% ipython --no-banner

In [1]: import numpy as np

In [2]: import numpy.linalg as la

In [3]: np.set_printoptions(suppress=True, linewidth=120)

In [4]: def rd(a):
   ...:     return np.round(a, 4) + 0
   ...: 

In [5]: M = np.loadtxt("mat.csv", delimiter=",")

In [6]: rd(M)
Out[6]: 
array([[ 2.143 ,  0.3678, -0.8424,  0.245 , -0.0257, -0.0022, -0.7366,  1.6632],
       [ 0.3678, -0.0106,  1.1727,  1.5516, -0.1297,  0.8519, -2.2281,  0.0638],
       [-0.8424,  1.1727,  0.4992,  0.9351, -1.5512,  0.3136,  1.234 , -0.3991],
       [ 0.245 ,  1.5516,  0.9351, -1.3908, -2.5965,  0.4369, -0.798 ,  0.6904],
       [-0.0257, -0.1297, -1.5512, -2.5965,  1.4584, -0.3615,  1.3731,  1.2305],
       [-0.0022,  0.8519,  0.3136,  0.4369, -0.3615,  3.5397,  1.6523,  0.6861],
       [-0.7366, -2.2281,  1.234 , -0.798 ,  1.3731,  1.6523, -1.2078, -1.8894],
       [ 1.6632,  0.0638, -0.3991,  0.6904,  1.2305,  0.6861, -1.8894,  1.9688]])

In [7]: # looks like rank 6

In [8]: other = M / np.sqrt((M ** 2).mean(axis=1, keepdims=True))

In [9]: rd(la.norm(other, axis=1))
Out[9]: array([2.8284, 2.8284, 2.8284, 2.8284, 2.8284, 2.8284, 2.8284, 2.8284])

In [10]: rd(other[4])
Out[10]: array([-0.0189, -0.0953, -1.1396, -1.9076,  1.0714, -0.2656,  1.0087,  0.904 ])

In [11]: print(la.matrix_rank(other) == la.matrix_rank(M))
True

In [12]: w, vecs = la.eigh(M)

In [13]: x = np.array([-1, 1, 3, 3, 2, -1, 1, 2])

In [14]: print(rd(np.abs(M).sum(axis=1).max()), rd(np.abs(w).max()))
11.1192 5.0

In [15]: rd(la.eigvalsh(M[1:, 1:]))
Out[15]: array([-4.9863, -2.9996,  0.    ,  0.2311,  3.5878,  4.024 ,  5.    ])

In [16]: rd(x @ M @ x)
Out[16]: np.float64(-10.317)

In [17]: print(rd(x @ M @ x / (x @ x)), rd(w[0]), rd(w[-1]))
-0.3439 -5.0 5.0

In [18]: E = np.loadtxt("sample5.csv", delimiter=",")

In [19]: print(E)
[[ 1.  0.  0.  0. -3. -6.  8.  2.  2.]
 [ 0.  0.  0.  9.  8. -4.  2. -4.  3.]
 [ 2.  1.  2. -7.  3.  8.  6. -4.  7.]
 [ 0.  0.  0.  8. -1. -1.  7. -2.  1.]
 [ 0.  0.  0.  1. -9.  4.  0.  7. -7.]
 [ 0.  0.  0.  1.  6. -9.  2. -5.  1.]
 [ 0.  0.  0. -6. -2. -3.  3. -3.  6.]
 [ 0.  0.  0. -4. -5.  1.  1. -9.  4.]
 [ 0.  0.  0.  4.  6.  9.  4.  4. -7.]]

In [20]: # rank 8

In [21]: np.trace(E)
Out[21]: np.float64(-20.0)

In [22]: (E + E.T) / 2
Out[22]: 
array([[ 1. ,  0. ,  1. ,  0. , -1.5, -3. ,  4. ,  1. ,  1. ],
       [ 0. ,  0. ,  0.5,  4.5,  4. , -2. ,  1. , -2. ,  1.5],
       [ 1. ,  0.5,  2. , -3.5,  1.5,  4. ,  3. , -2. ,  3.5],
       [ 0. ,  4.5, -3.5,  8. ,  0. ,  0. ,  0.5, -3. ,  2.5],
       [-1.5,  4. ,  1.5,  0. , -9. ,  5. , -1. ,  1. , -0.5],
       [-3. , -2. ,  4. ,  0. ,  5. , -9. , -0.5, -2. ,  5. ],
       [ 4. ,  1. ,  3. ,  0.5, -1. , -0.5,  3. , -1. ,  5. ],
       [ 1. , -2. , -2. , -3. ,  1. , -2. , -1. , -9. ,  4. ],
       [ 1. ,  1.5,  3.5,  2.5, -0.5,  5. ,  5. ,  4. , -7. ]])

In [23]: la.determinant(E)
Traceback (most recent call last):
  Cell In[23], line 1
    la.determinant(E)
AttributeError: module 'numpy.linalg' has no attribute 'determinant'


In [24]: u = np.array([1, -1])

In [25]: print(np.cross(E[5, :3], E[0, :3]))
[0. 0. 0.]

In [26]: np.polyval(u, E[5])
Out[26]: array([ -1.,  -1.,  -1.,   0.,   5., -10.,   1.,  -6.,   0.])

In [27]: np.convolve(E[5], u)
Out[27]: array([  0.,   0.,   0.,   1.,   5., -15.,  11.,  -7.,   6.,  -1.])

In [28]: print(np.array([np.convolve(row, u, "same") for row in E]))
[[  1.  -1.   0.   0.  -3.  -3.  14.  -6.   0.]
 [  0.   0.   0.   9.  -1. -12.   6.  -6.   7.]
 [  2.  -1.   1.  -9.  10.   5.  -2. -10.  11.]
 [  0.   0.   0.   8.  -9.   0.   8.  -9.   3.]
 [  0.   0.   0.   1. -10.  13.  -4.   7. -14.]
 [  0.   0.   0.   1.   5. -15.  11.  -7.   6.]
 [  0.   0.   0.  -6.   4.  -1.   6.  -6.   9.]
 [  0.   0.   0.  -4.  -1.   6.   0. -10.  13.]
 [  0.   0.   0.   4.   2.   3.  -5.   0. -11.]]

In [29]: x = np.array([2, 0, 2, 7, 7, 5, 6, 9, 7])

In [30]: E @ x
Out[30]: array([  31.,   96.,   69.,   75.,  -22.,  -22.,  -38., -105.,  126.])

In [31]: rd(la.norm(E, axis=1))
Out[31]: array([10.8628, 13.784 , 15.2315, 10.9545, 14.    , 12.1655, 10.1489, 11.8322, 14.6287])

In [32]: E[8] @ E[6]
Out[32]: np.float64(-105.0)

In [33]: rd(la.norm(E[8], 1)), rd(la.norm(E[8], np.inf))
Out[33]: (np.float64(34.0), np.float64(9.0))

In [34]: la.norm(E, axis=1).argmax()
Out[34]: np.int64(2)

In [35]: rd(la.norm(E) ** 2 / la.norm(E, 2) ** 2)
Out[35]: np.float64(2.8389)

In [36]: rd(la.norm(E[8] - E[6]))
Out[36]: np.float64(22.9565)

In [37]: np.argsort(-la.norm(E, axis=0).round(6), kind="stable")[:3]
Out[37]: array([5, 4, 3])

In [38]: la.matrix_rank(E, rtol=0.1)
Out[38]: np.int64(6)

In [39]: mat = np.loadtxt("test15.csv", delimiter=",")

In [40]: mat
Out[40]: 
array([[ 0.4   , -0.1   ,  0.6   , -0.5   ,  2.5107, -0.5   ,  0.5   ],
       [ 1.1   , -0.3   , -1.3   , -0.6   , -5.0288, -0.1   , -1.    ],
       [ 1.8   , -0.9   ,  0.3   ,  1.6   , -5.4839,  0.5   , -1.1   ],
       [ 1.    , -0.1   , -0.4   ,  0.2   , -2.0104,  0.9   , -0.4   ],
       [-1.2   ,  1.1   ,  0.3   , -0.5   ,  4.0028, -0.6   ,  0.8   ],
       [ 0.    , -0.5   ,  0.5   , -0.5   ,  0.0199,  0.3   ,  0.    ],
       [-0.5   , -0.8   , -1.9   ,  0.9   ,  0.9624,  0.3   ,  0.2   ],
       [-0.5   , -1.4   ,  1.    , -1.2   ,  4.5063, -0.6   ,  0.9   ],
       [ 1.4   ,  0.5   ,  0.5   , -0.8   ,  1.9746,  1.2   ,  0.4   ],
       [-2.2   ,  1.2   , -0.9   , -0.9   ,  2.9989, -1.2   ,  0.6   ],
       [ 1.    ,  1.4   ,  2.    ,  0.    ,  9.4634,  0.8   ,  1.9   ],
       [-0.5   ,  0.7   , -0.6   ,  0.3   , -1.952 ,  0.1   , -0.4   ],
       [-0.5   , -0.1   , -0.4   , -0.7   ,  0.9679,  1.    ,  0.2   ],
       [-1.    , -0.3   , -0.8   , -1.    , -0.9922, -1.2   , -0.2   ],
       [ 0.2   ,  0.3   ,  0.1   ,  0.4   , 12.0294, -0.2   ,  2.4   ],
       [-0.3   , -0.4   , -0.3   , -2.3   , -0.0252,  0.1   ,  0.    ],
       [ 0.8   , -0.5   , -1.    , -1.2   ,  3.4802, -0.6   ,  0.7   ],
       [-1.1   , -0.2   , -0.9   , -0.6   ,  5.9901, -2.2   ,  1.2   ]])

In [41]: u = np.array([5, 0, 5])

In [42]: rd(np.polyval(u, mat[12]))
Out[42]: array([ 6.25  ,  5.05  ,  5.8   ,  7.45  ,  9.6842, 10.    ,  5.2   ])

In [43]: rd(np.cross(mat[12, :3], mat[15, :3]))
Out[43]: array([-0.13, -0.03,  0.17])

In [44]: print(np.convolve(mat[12], u))
[-2.5    -0.5    -4.5    -4.      2.8395  1.5     5.8395  5.      1.    ]
